% ipython --no-banner

In [1]: import numpy as np

In [2]: np.set_printoptions(precision=3, suppress=True, linewidth=100, legacy="1.25")

In [3]: X = np.load("w.npy")

In [4]: print(X)
[[0 1 1 1 0 0 0 1 0 1 0 0 1]
 [1 0 1 1 1 0 1 1 0 1 0 0 1]
 [1 1 0 0 1 0 0 0 0 0 0 0 1]
 [1 1 0 0 1 0 0 1 0 1 0 0 1]
 [0 1 1 1 0 0 0 0 0 1 0 0 0]
 [0 0 0 0 0 0 0 0 1 0 1 1 0]
 [0 1 0 0 0 0 0 1 0 1 0 0 1]
 [1 1 0 1 0 0 1 0 0 1 0 0 0]
 [0 0 0 0 0 1 0 0 0 0 1 1 0]
 [1 1 0 1 1 0 1 1 0 0 0 0 1]
 [0 0 0 0 0 1 0 0 1 0 0 1 0]
 [0 0 0 0 0 1 0 0 1 0 1 0 0]
 [1 1 1 1 0 0 1 0 0 1 0 0 0]]

In [5]: # splits into 2 blocks

In [6]: rng = np.random.default_rng(708486)

In [7]: out = X + rng.integers(-2, 3, (13, 10)) @ rng.integers(-2, 3, (10, 13))

In [8]: print(out)
[[ -2   8  -4  -2   5  -9 -11  -4  -7  -4  14 -13  11]
 [  5  -4   7   5   3   3   7   0   5   4  -5   8   7]
 [ -6   1   1  -7   5   1  -1  -3  -8   4   1  -3  14]
 [ -1   1   2   1   0   0   4  -2  -7   7  -4  12   8]
 [ -2   7   6  -6  -2   9   0  11  -9   5  -3  -2 -10]
 [  0   5   4  -6   6   9  -8   6   0   2   2  -3  -6]
 [  2  -6  -1  -7  -2   8  -4   7   2   8  -9   0 -15]
 [ -3  -4   1  -4   0   1   0  -2  -7  11  -6   6   4]
 [ -8   9  -5  -1  -4   2   1  -1 -17   2   2  10   5]
 [ -4   9   6  -1  -1   1   1  10  -6  -3   6 -12  -1]
 [  2 -11   3   2  -1  -3  -1  -4   9   4  -2   2   1]
 [  3  -4  10   1  -4   1  -4  10  -4  14  -7   4 -11]
 [  5   6  -1   6   6  -7  -2  -2   1  -2   3  -2   5]]

In [9]: print(np.abs(out - X).sum(axis=1))
[96 57 53 49 70 58 71 52 64 62 44 78 48]

In [10]: x0 = np.array([2, -3, -3, -1, -3, -1, -2, -1, 1, 1, 2, 3, 0])

In [11]: y = out @ x0

In [12]: print(y)
[-16  -7 -33  10 -67 -41  23  18   1 -95  53   4 -17]

In [13]: print(np.round(np.linalg.solve(out.T, out[3]), 3) + 0)
[0. 0. 0. 1. 0. 0. 0. 0. 0. 0. 0. 0. 0.]

In [14]: feats = np.load("block12.npy")

In [15]: print(feats)
[[ 0  3  1  1  3  1  2  3  0]
 [-5 -2 -4 -4 -2 -4 -3 -2 -5]
 [-3  0 -2 -2  0 -2 -1  0 -3]
 [-5 -2 -4 -4 -2 -4 -3 -2 -5]
 [ 0  3  1  1  3  1  2  3  0]
 [-4 -1 -3 -3 -1 -3 -2 -1 -4]
 [-2  1 -1 -1  1 -1  0  1 -2]
 [-4 -1 -3 -3 -1 -3 -2 -1 -4]
 [-4 -1 -3 -3 -1 -3 -2 -1 -4]
 [-5 -2 -4 -4 -2 -4 -3 -2 -5]]

In [16]: out = feats / np.linalg.norm(feats, axis=1, keepdims=True)

In [17]: cov = out @ out.T

In [18]: print(np.linalg.norm(out, axis=1))
[1. 1. 1. 1. 1. 1. 1. 1. 1. 1.]

In [19]: print(cov[1])
[-0.566  1.     0.938  1.    -0.566  0.993  0.637  0.993  0.993  1.   ]

In [20]: print(np.round(np.degrees(np.arccos(np.clip(cov[1, 6], -1, 1))), 3))
50.432

In [21]: print(np.linalg.lstsq(feats[:-1].T, feats[-1])[2])
2

In [22]: left, s, Vh = np.linalg.svd(feats)

In [23]: print(np.argmax(s[:-1] / (s[1:] + 1e-6)) + 1)
2

In [24]: print(s.round(3) + 0)
[24.64   7.802  0.     0.     0.     0.     0.     0.     0.   ]

In [25]: out = left[:, :2] @ np.diag(s[:2]) @ Vh[:2]

In [26]: print(round(float(np.abs(feats - out).max()), 3))
0.0

In [27]: print(round(np.linalg.norm(feats - out) / np.linalg.norm(feats), 3))
0.0

In [28]: print(np.linalg.matrix_rank(feats, rtol=0.05))
2

In [29]: W1 = np.array([[3, 2, 0],
    ...:     [0, 1, 2],
    ...:     [3, 0, 0],
    ...:     [2, 2, 2],
    ...:     [3, 3, 0],
    ...:     [0, 2, 2],
    ...:     [0, 3, 1],
    ...:     [0, 1, 1],
    ...:     [3, 3, 2]])

In [30]: b = np.array([0, -3, -1])

In [31]: act = np.maximum(feats @ W1 + b, 0)

In [32]: print(act)
[[14 22 14]
 [ 0  0  0]
 [ 0  0  0]
 [ 0  0  0]
 [14 22 14]
 [ 0  0  0]
 [ 0  0  0]
 [ 0  0  0]
 [ 0  0  0]
 [ 0  0  0]]

In [33]: print(np.linalg.matrix_rank(act))
1

In [34]: Z = np.array([[6, 9], [0, 4], [2, 2]])

In [35]: print(W1 @ Z)
[[18 35]
 [ 4  8]
 [18 27]
 [16 30]
 [18 39]
 [ 4 12]
 [ 2 14]
 [ 2  6]
 [22 43]]

In [36]: print((act @ Z).round(6).argmax(axis=1))
[1 0 0 0 1 0 0 0 0 0]
